$ ipython --no-banner

In [1]: import numpy as np

In [2]: np.set_printoptions(precision=2, suppress=True, linewidth=140)

In [3]: rnd = lambda a: np.round(a, 2) + 0

In [4]: M = np.load("m.npy")

In [5]: M
Out[5]: 
array([[0, 0, 0, 0, 1, 1],
       [0, 0, 1, 1, 0, 0],
       [0, 1, 0, 0, 0, 0],
       [0, 1, 0, 0, 0, 0],
       [1, 0, 0, 0, 0, 0],
       [1, 0, 0, 0, 0, 0]])

In [6]: # splits into 2 blocks

In [7]: vals, V = np.linalg.eigh(M)

In [8]: vec = np.array([-3, 3, 2, -3, -2, -3])

In [9]: vec @ M @ vec
Out[9]: np.int64(24)

In [10]: rnd(V * np.abs(vals) @ V.T)
Out[10]: 
array([[1.41, 0.  , 0.  , 0.  , 0.  , 0.  ],
       [0.  , 1.41, 0.  , 0.  , 0.  , 0.  ],
       [0.  , 0.  , 0.71, 0.71, 0.  , 0.  ],
       [0.  , 0.  , 0.71, 0.71, 0.  , 0.  ],
       [0.  , 0.  , 0.  , 0.  , 0.71, 0.71],
       [0.  , 0.  , 0.  , 0.  , 0.71, 0.71]])

In [11]: M.sum(axis=0)
Out[11]: array([2, 2, 1, 1, 1, 1])

In [12]: np.argwhere(np.triu(M))
Out[12]: 
array([[0, 4],
       [0, 5],
       [1, 2],
       [1, 3]])

In [13]: low = np.diag(M.sum(axis=1)) - M

In [14]: low
Out[14]: 
array([[ 2,  0,  0,  0, -1, -1],
       [ 0,  2, -1, -1,  0,  0],
       [ 0, -1,  1,  0,  0,  0],
       [ 0, -1,  0,  1,  0,  0],
       [-1,  0,  0,  0,  1,  0],
       [-1,  0,  0,  0,  0,  1]])

In [15]: (np.linalg.eigvalsh(low) < 1e-8).sum()
Out[15]: np.int64(2)

In [16]: low @ np.ones(6)
Out[16]: array([0., 0., 0., 0., 0., 0.])

In [17]: rnd(np.linalg.eigvalsh(low))
Out[17]: array([0., 0., 1., 1., 3., 3.])

In [18]: np.linalg.lstsq(low[:-1].T, low[-1])[2]
Out[18]: np.int32(4)

In [19]: r = np.linalg.matrix_rank(M)

In [20]: r
Out[20]: np.int64(4)

In [21]: null = np.linalg.svd(M)[2][r:].T

In [22]: rnd(null @ null.T)
Out[22]: 
array([[ 0. ,  0. ,  0. ,  0. ,  0. ,  0. ],
       [ 0. ,  0. ,  0. ,  0. ,  0. ,  0. ],
       [ 0. ,  0. ,  0.5, -0.5,  0. ,  0. ],
       [ 0. ,  0. , -0.5,  0.5,  0. ,  0. ],
       [ 0. ,  0. ,  0. ,  0. ,  0.5, -0.5],
       [ 0. ,  0. ,  0. ,  0. , -0.5,  0.5]])

In [23]: [int(np.linalg.matrix_rank(np.delete(M, i, axis=0))) for i in range(6)]
Out[23]: [3, 3, 4, 4, 4, 4]

In [24]: rnd(M @ null)
Out[24]: 
array([[0., 0.],
       [0., 0.],
       [0., 0.],
       [0., 0.],
       [0., 0.],
       [0., 0.]])

In [25]: [int(np.linalg.matrix_rank(M[:i])) for i in range(1, len(M) + 1)]
Out[25]: [1, 2, 3, 3, 4, 4]

In [26]: np.linalg.matrix_rank(M.T @ M), np.linalg.matrix_rank(M @ M.T)
Out[26]: (np.int64(4), np.int64(4))
